$ ipython --no-banner

In [1]: import numpy as np

In [2]: import numpy.linalg as la

In [3]: np.set_printoptions(suppress=True, linewidth=200)

In [4]: tidy = lambda a: np.round(a, 2) + 0

In [5]: arr = np.array([[1, 0, 0, 0], [-4, 1, 0, 0], [1, -1, 1, 0], [-5, 4, -1, 1]])

In [6]: print(la.norm(arr, axis=1).argmax())
3

In [7]: print(tidy(la.norm(arr, 2)))
7.76

In [8]: print(tidy(la.norm(arr, axis=1)))
[1.   4.12 1.73 6.56]

In [9]: print(tidy(la.norm(arr, axis=0)))
[6.56 4.24 1.41 1.  ]

In [10]: la.norm(arr, axis=2)
AxisError: axis 2 is out of bounds for array of dimension 2


In [11]: out = arr[0, 0] * arr[1:] - np.outer(arr[1:, 0], arr[0])

In [12]: print(out)
[[ 0  1  0  0]
 [ 0 -1  1  0]
 [ 0  4 -1  1]]

In [13]: print(np.flatnonzero(~out.round(6).any(axis=1)))
[]

In [14]: th = np.radians(45)

In [15]: Rm = np.eye(4)

In [16]: Rm[2, 2] = Rm[3, 3] = np.cos(th)

In [17]: Rm[2, 3], Rm[3, 2] = -np.sin(th), np.sin(th)

In [18]: print(tidy(Rm))
[[ 1.    0.    0.    0.  ]
 [ 0.    1.    0.    0.  ]
 [ 0.    0.    0.71 -0.71]
 [ 0.    0.    0.71  0.71]]

In [19]: out = arr @ Rm.T

In [20]: print(tidy(np.abs(out - arr).max(axis=0)))
[0.   0.   0.41 1.  ]

In [21]: print(np.allclose(arr @ arr.T, out @ out.T))
True

In [22]: print(tidy(la.pinv(Rm)))
[[ 1.    0.    0.    0.  ]
 [ 0.    1.    0.    0.  ]
 [ 0.    0.    0.71  0.71]
 [ 0.    0.   -0.71  0.71]]

In [23]: print(tidy(la.svd(Rm, compute_uv=False)))
[1. 1. 1. 1.]

In [24]: print(tidy(la.norm(Rm, axis=0)))
[1. 1. 1. 1.]

In [25]: print(tidy(Rm @ Rm.T))
[[1. 0. 0. 0.]
 [0. 1. 0. 0.]
 [0. 0. 1. 0.]
 [0. 0. 0. 1.]]

In [26]: print(np.prod(np.diag(arr)), tidy(la.det(arr)))
1 1.0

In [27]: print(tidy(np.sort(la.eigvals(arr))))
[1. 1. 1. 1.]

In [28]: print([int(la.matrix_rank(la.matrix_power(arr, p))) for p in range(1, 5)])
[4, 4, 4, 4]

In [29]: print(arr @ arr)
[[  1   0   0   0]
 [ -8   1   0   0]
 [  6  -2   1   0]
 [-27   9  -2   1]]
